$ python -q
>>> import numpy as np
>>> from numpy import linalg as LA
>>> np.set_printoptions(suppress=True, linewidth=140)
>>> A2 = np.array([[2.2, -1.6, 0.0],
...     [-0.2, -0.8, 1.0],
...     [0.0, 0.2, 0.3],
...     [0.2, -1.3, -0.4]])
>>> cent = np.array([[-2.3, 0.7, 0.2, 0.5], [-0.4, 0.0, -1.1, -1.0], [0.9, 0.6, 0.6, 0.1]])
>>> J = A2 @ cent
>>> J.round(4)
array([[-4.42,  1.54,  2.2 ,  2.7 ],
       [ 1.68,  0.46,  1.44,  0.8 ],
       [ 0.19,  0.18, -0.04, -0.17],
       [-0.3 , -0.1 ,  1.23,  1.36]])
>>> U, sigma, Vh = LA.svd(J)
>>> evecs = Vh[:(sigma > 1e-8).sum()]
>>> rng = np.random.default_rng(27667)
>>> x = J[1] + -2 * J[2] + rng.integers(2) * np.eye(4)[1]
>>> x.round(4)
array([1.3 , 1.1 , 1.52, 1.14])
>>> np.round(evecs.T @ evecs, 4)
array([[ 0.9693, -0.0514,  0.1168, -0.1162],
       [-0.0514,  0.9142,  0.1952, -0.1942],
       [ 0.1168,  0.1952,  0.556 ,  0.4417],
       [-0.1162, -0.1942,  0.4417,  0.5606]])
>>> np.allclose(evecs.T @ evecs @ x, x)
False
>>> LA.matrix_rank(np.vstack([J, x]))
np.int64(4)
>>> np.round(LA.norm(x - evecs.T @ evecs @ x), 4)
np.float64(0.2929)
>>> A = np.array([[3, 2, 1], [1, 3, 2], [2, 1, 3]])
>>> A2 = LA.inv(A)
>>> (np.abs(A2) > 1e-9).astype(int)
array([[1, 1, 1],
       [1, 1, 1],
       [1, 1, 1]])
>>> np.round(LA.inv(A2), 4)
array([[3., 2., 1.],
       [1., 3., 2.],
       [2., 1., 3.]])
>>> np.round(LA.det(A) * A2, 4)
array([[ 7., -5.,  1.],
       [ 1.,  7., -5.],
       [-5.,  1.,  7.]])
>>> round(float(LA.slogdet(A)[0]), 4)
1.0
>>> A2.round(4)
array([[ 0.3889, -0.2778,  0.0556],
       [ 0.0556,  0.3889, -0.2778],
       [-0.2778,  0.0556,  0.3889]])
>>> np.round(A @ A2, 4) + 0
array([[1., 0., 0.],
       [0., 1., 0.],
       [0., 0., 1.]])
>>> round(LA.det(A) * LA.det(A2), 4)
np.float64(1.0)
>>> ang = np.radians(30)
>>> r_ = np.eye(3)
>>> r_[2, 2] = r_[0, 0] = np.cos(ang)
>>> r_[2, 0], r_[0, 2] = -np.sin(ang), np.sin(ang)
>>> r_.round(4)
array([[ 0.866,  0.   ,  0.5  ],
       [ 0.   ,  1.   ,  0.   ],
       [-0.5  ,  0.   ,  0.866]])
>>> A2 = A @ r_.T
>>> A2.round(4)
array([[ 3.0981,  2.    , -0.634 ],
       [ 1.866 ,  3.    ,  1.2321],
       [ 3.2321,  1.    ,  1.5981]])
>>> np.allclose(A @ A.T, A2 @ A2.T)
True
>>> feats = np.array([[-1, -1, 3, -3], [-3, 3, 0, 3], [-2, 1, 2, -1]])
>>> U, sigma, Vh = LA.svd(feats)
>>> sigma.round(4)
array([5.7608, 4.8682, 0.3383])
>>> A2 = U[:, :2] @ np.diag(sigma[:2]) @ Vh[:2]
>>> np.round(LA.norm(feats - A2, 2), 4), round(float(sigma[2]), 4)
(np.float64(0.3383), 0.3383)
>>> np.round(LA.norm(feats, 2), 4)
np.float64(5.7608)
>>> LA.norm(feats, axis=1).argmax()
np.int64(1)
>>> np.round(LA.norm(feats, "nuc"), 4)
np.float64(10.9672)
>>> np.round(LA.norm(feats[2] - feats[1]), 4)
np.float64(5.0)
>>> F = np.loadtxt("dump.csv", delimiter=",")
>>> F
array([[  3.0745,   2.8237,  19.5595],
       [-19.548 ,  -0.7021,   4.1692],
       [  5.9028,  18.3884,   5.1985],
       [  7.6775,  16.6171,  -8.0579],
       [  8.0165, -14.9416, -10.6059],
       [ -0.4219,  19.8627,   2.3007],
       [ 18.9534,  -0.2237,  -6.3812],
       [  3.0309, -18.6589,  -6.5314],
       [ 10.9102,  -5.3293,  15.8923],
       [  0.1104,  19.0177,  -6.1898]])
>>> Q, r_ = LA.qr(F)
>>> round(float(abs(r_[0, 0])), 4), round(float(LA.norm(F[:, 0])), 4)
(32.2067, 32.2067)
>>> W0 = np.array([[0.0, -9.0, -4.0, 0.0],
...     [-3.0, 2.0, -9.0, 0.0],
...     [-2.0, -5.0, 1.0, 0.0],
...     [0.0, 0.0, 0.0, -3.0]])
>>> W0 @ W0
array([[ 35.,   2.,  77.,   0.],
       [ 12.,  76., -15.,   0.],
       [ 13.,   3.,  54.,   0.],
       [  0.,   0.,   0.,   9.]])
>>> round(LA.det(W0), 4)
np.float64(795.0)
>>> (W0 != 0).astype(int)
array([[0, 1, 1, 0],
       [1, 1, 1, 0],
       [1, 1, 1, 0],
       [0, 0, 0, 1]])
>>> lab = rng.permutation(4)
>>> lab
array([1, 0, 2, 3])
>>> A2 = W0[lab][:, lab]
>>> A2
array([[ 2., -3., -9.,  0.],
       [-9.,  0., -4.,  0.],
       [-5., -2.,  1.,  0.],
       [ 0.,  0.,  0., -3.]])
>>> np.allclose(A2, W0)
False
>>> np.trace(A2)
np.float64(0.0)
>>> K = np.array([[2.0, 2.0, 0.0], [3.0, -3.0, 0.0], [0.0, 0.0, 1.0]])
>>> (LA.matrix_power((K != 0) + (K.T != 0) + np.eye(3), 3) > 0).astype(int)
array([[1, 1, 0],
       [1, 1, 0],
       [0, 0, 1]])
>>> round(LA.det(K), 4)
np.float64(-12.0)
>>> (K != 0).astype(int)
array([[1, 1, 0],
       [1, 1, 0],
       [0, 0, 1]])
